% python3 -q
>>> import numpy as np
>>> from numpy import linalg as LA
>>> np.set_printoptions(precision=2, suppress=True, linewidth=160)
>>> W0 = np.loadtxt("block6.csv", delimiter=",")
>>> W0
array([[10.,  5.,  9.,  3.,  4.,  7.,  6.,  5.,  7.,  6.],
       [ 5.,  6.,  9.,  8.,  3.,  9.,  3.,  2.,  7.,  5.],
       [ 9.,  9., 10.,  3.,  6.,  3.,  3.,  5.,  4.,  7.],
       [ 3.,  8.,  3.,  0.,  5.,  4.,  8.,  6.,  5.,  9.],
       [ 4.,  3.,  6.,  5.,  8.,  7.,  6.,  2.,  3.,  6.],
       [ 7.,  9.,  3.,  4.,  7., 10.,  8.,  5.,  2.,  5.],
       [ 6.,  3.,  3.,  8.,  6.,  8.,  0.,  7., 10.,  4.],
       [ 5.,  2.,  5.,  6.,  2.,  5.,  7.,  4.,  3.,  7.],
       [ 7.,  7.,  4.,  5.,  3.,  2., 10.,  3.,  2.,  4.],
       [ 6.,  5.,  7.,  9.,  6.,  5.,  4.,  7.,  4.,  6.]])
>>> Y = W0[0, 0] * W0[1:] - np.outer(W0[1:, 0], W0[0])
>>> Y
array([[  0.,  35.,  45.,  65.,  10.,  55.,   0.,  -5.,  35.,  20.],
       [  0.,  45.,  19.,   3.,  24., -33., -24.,   5., -23.,  16.],
       [  0.,  65.,   3.,  -9.,  38.,  19.,  62.,  45.,  29.,  72.],
       [  0.,  10.,  24.,  38.,  64.,  42.,  36.,   0.,   2.,  36.],
       [  0.,  55., -33.,  19.,  42.,  51.,  38.,  15., -29.,   8.],
       [  0.,   0., -24.,  62.,  36.,  38., -36.,  40.,  58.,   4.],
       [  0.,  -5.,   5.,  45.,   0.,  15.,  40.,  15.,  -5.,  40.],
       [  0.,  35., -23.,  29.,   2., -29.,  58.,  -5., -29.,  -2.],
       [  0.,  20.,  16.,  72.,  36.,   8.,   4.,  40.,  -2.,  24.]])
>>> W0[:, 0] / W0[0, 0]
array([1. , 0.5, 0.9, 0.3, 0.4, 0.7, 0.6, 0.5, 0.7, 0.6])
>>> LA.matrix_rank(Y), LA.matrix_rank(W0)
(np.int64(9), np.int64(10))
>>> Y = W0 / LA.norm(W0, axis=1, keepdims=True)
>>> C2 = Y @ Y.T
>>> (C2 - 2 * np.eye(10)).round(6).argmax(axis=1)
array([2, 9, 0, 5, 9, 4, 9, 9, 7, 7])
>>> np.argwhere(np.triu(np.abs(C2) > 0.95, 1))
array([], shape=(0, 2), dtype=int64)
>>> LA.norm(Y, axis=1)
array([1., 1., 1., 1., 1., 1., 1., 1., 1., 1.])
>>> C2[2]
array([0.93, 0.85, 1.  , 0.83, 0.84, 0.84, 0.75, 0.82, 0.84, 0.9 ])
>>> (np.abs(C2) > 0.9).astype(int)
array([[1, 1, 1, 0, 0, 0, 0, 1, 0, 1],
       [1, 1, 0, 0, 0, 0, 0, 0, 0, 1],
       [1, 0, 1, 0, 0, 0, 0, 0, 0, 0],
       [0, 0, 0, 1, 0, 0, 0, 0, 0, 0],
       [0, 0, 0, 0, 1, 1, 0, 1, 0, 1],
       [0, 0, 0, 0, 1, 1, 0, 0, 0, 0],
       [0, 0, 0, 0, 0, 0, 1, 0, 0, 0],
       [1, 0, 0, 0, 1, 0, 0, 1, 0, 1],
       [0, 0, 0, 0, 0, 0, 0, 0, 1, 0],
       [1, 1, 0, 0, 1, 0, 0, 1, 0, 1]])
>>> C2 = W0.T @ W0
>>> (W0 @ W0.T).shape
(10, 10)
>>> LA.svd(W0, compute_uv=False) ** 2
array([3042.01,  180.74,   87.1 ,   68.28,   46.3 ,   39.65,   35.47,   23.07,    9.94,    1.44])
>>> np.trace(C2), (W0 ** 2).sum()
(np.float64(3534.0), np.float64(3534.0))
>>> LA.eigvalsh(C2)[::-1]
array([3042.01,  180.74,   87.1 ,   68.28,   46.3 ,   39.65,   35.47,   23.07,    9.94,    1.44])
>>> np.diag(C2)
array([426., 383., 415., 329., 284., 422., 383., 242., 281., 369.])
>>> LA.matrix_rank(C2)
np.int64(10)
>>> C2
array([[426., 367., 392., 312., 308., 369., 335., 291., 295., 357.],
       [367., 383., 340., 257., 292., 332., 333., 266., 250., 342.],
       [392., 340., 415., 308., 289., 350., 298., 260., 286., 352.],
       [312., 257., 308., 329., 251., 326., 241., 234., 256., 277.],
       [308., 292., 289., 251., 284., 313., 263., 238., 232., 295.],
       [369., 332., 350., 326., 313., 422., 307., 273., 304., 341.],
       [335., 333., 298., 241., 263., 307., 383., 237., 206., 333.],
       [291., 266., 260., 234., 238., 273., 237., 242., 231., 276.],
       [295., 250., 286., 256., 232., 304., 206., 231., 281., 271.],
       [357., 342., 352., 277., 295., 341., 333., 276., 271., 369.]])
>>> x = np.array([-2, -5, 2, 3, 5, 1, 5, -1, -3, 5])
>>> h1 = np.maximum(W0 @ x, 0)
>>> np.maximum(W0 @ x, 0) - np.maximum(-W0 @ x, 0)
array([ 43.,  43.,  32.,  53., 100.,  58.,  24.,  80.,  52.,  70.])
>>> h1
array([ 43.,  43.,  32.,  53., 100.,  58.,  24.,  80.,  52.,  70.])
>>> W0.T @ h1
array([3226., 2953., 3197., 2863., 2844., 3322., 3331., 2403., 2275., 3348.])
>>> np.flatnonzero(h1 > 1e-9)
array([0, 1, 2, 3, 4, 5, 6, 7, 8, 9])
>>> np.tanh(W0 @ x)
array([1., 1., 1., 1., 1., 1., 1., 1., 1., 1.])
>>> ev, evecs = LA.eigh(W0)
>>> x = np.array([-8, 5, 2, 1, 9, 8, 8, 4, 8, 5])
>>> LA.eigvalsh(W0[1:, 1:])
array([-13.43,  -8.24,  -5.21,   0.41,   3.17,   5.44,   6.8 ,   8.64,  48.44])
>>> np.abs(W0).sum(axis=1).max(), round(np.abs(ev).max(), 2)
(np.float64(62.0), np.float64(55.15))
>>> F = np.load("data.npy")
>>> F
array([[-45.,   9., -23., -18.],
       [-36.,   5., -18., -18.],
       [ 46.,  -9.,  24.,  18.],
       [ 36.,  -9.,  18.,  14.]])
>>> th = np.radians(50)
>>> Rm = np.eye(4)
>>> Rm[3, 3] = Rm[0, 0] = np.cos(th)
>>> Rm[3, 0], Rm[0, 3] = -np.sin(th), np.sin(th)
>>> Rm
array([[ 0.64,  0.  ,  0.  ,  0.77],
       [ 0.  ,  1.  ,  0.  ,  0.  ],
       [ 0.  ,  0.  ,  1.  ,  0.  ],
       [-0.77,  0.  ,  0.  ,  0.64]])
>>> Y = F @ Rm.T
>>> np.abs(Y - F).max(axis=0)
array([ 2.64,  0.  ,  0.  , 41.67])
>>> np.allclose(LA.norm(F, axis=1), LA.norm(Y, axis=1))
True
>>> np.allclose(F @ F.T, Y @ Y.T)
True
>>> LA.svd(F, compute_uv=False), LA.svd(Y, compute_uv=False)
(array([99.51,  4.25,  1.4 ,  0.13]), array([99.51,  4.25,  1.4 ,  0.13]))
>>> hat = np.triu(np.array([[0, 1, 1, -1], [2, -3, 1, 1], [-2, 2, 3, -2], [-3, -2, 1, 2]]), 1) + np.eye(4)
>>> Y = hat @ F @ LA.inv(hat)
>>> Y
array([[ -71.,   85.,  -49., -286.],
       [  46.,  -59.,   37.,  193.],
       [ -26.,   35.,  -21., -113.],
       [  36.,  -45.,   27.,  149.]])
>>> hat @ F - F @ hat
array([[ -26.,   50.,   24., -114.],
       [  82.,   18.,   73.,  -45.],
       [ -72.,  -28.,  -73.,   75.],
       [   0.,  -36.,  -27.,   81.]])
>>> np.trace(Y), np.trace(F)
(np.float64(-2.0), np.float64(-2.0))
>>> round(float(LA.det(Y)), 2)
80.0
>>> np.poly(Y)
array([  1.,   2., -27., -56.,  80.])
>>> (Y - Y.T) / 2
array([[   0. ,   19.5,  -11.5, -161. ],
       [ -19.5,    0. ,    1. ,  119. ],
       [  11.5,   -1. ,    0. ,  -70. ],
       [ 161. , -119. ,   70. ,    0. ]])
>>> round(np.abs(LA.eigvals(Y)).max(), 2)
np.float64(5.0)
>>> np.trace(Y)
np.float64(-2.0)
>>> LA.matrix_power(Y, 3)
array([[-1511.,  1825., -1069., -6166.],
       [  886., -1139.,   697.,  3733.],
       [ -626.,   815.,  -501., -2693.],
       [  756.,  -945.,   567.,  3149.]])
>>> round(LA.det(Y), 2)
np.float64(80.0)
>>> np.allclose(Y, Y.T)
False
>>> Y @ Y
array([[ -71.,  105.,  -69., -366.],
       [   6.,    1.,   -3.,   33.],
       [ -66.,   75.,  -41., -273.],
       [  36.,  -45.,   27.,  169.]])
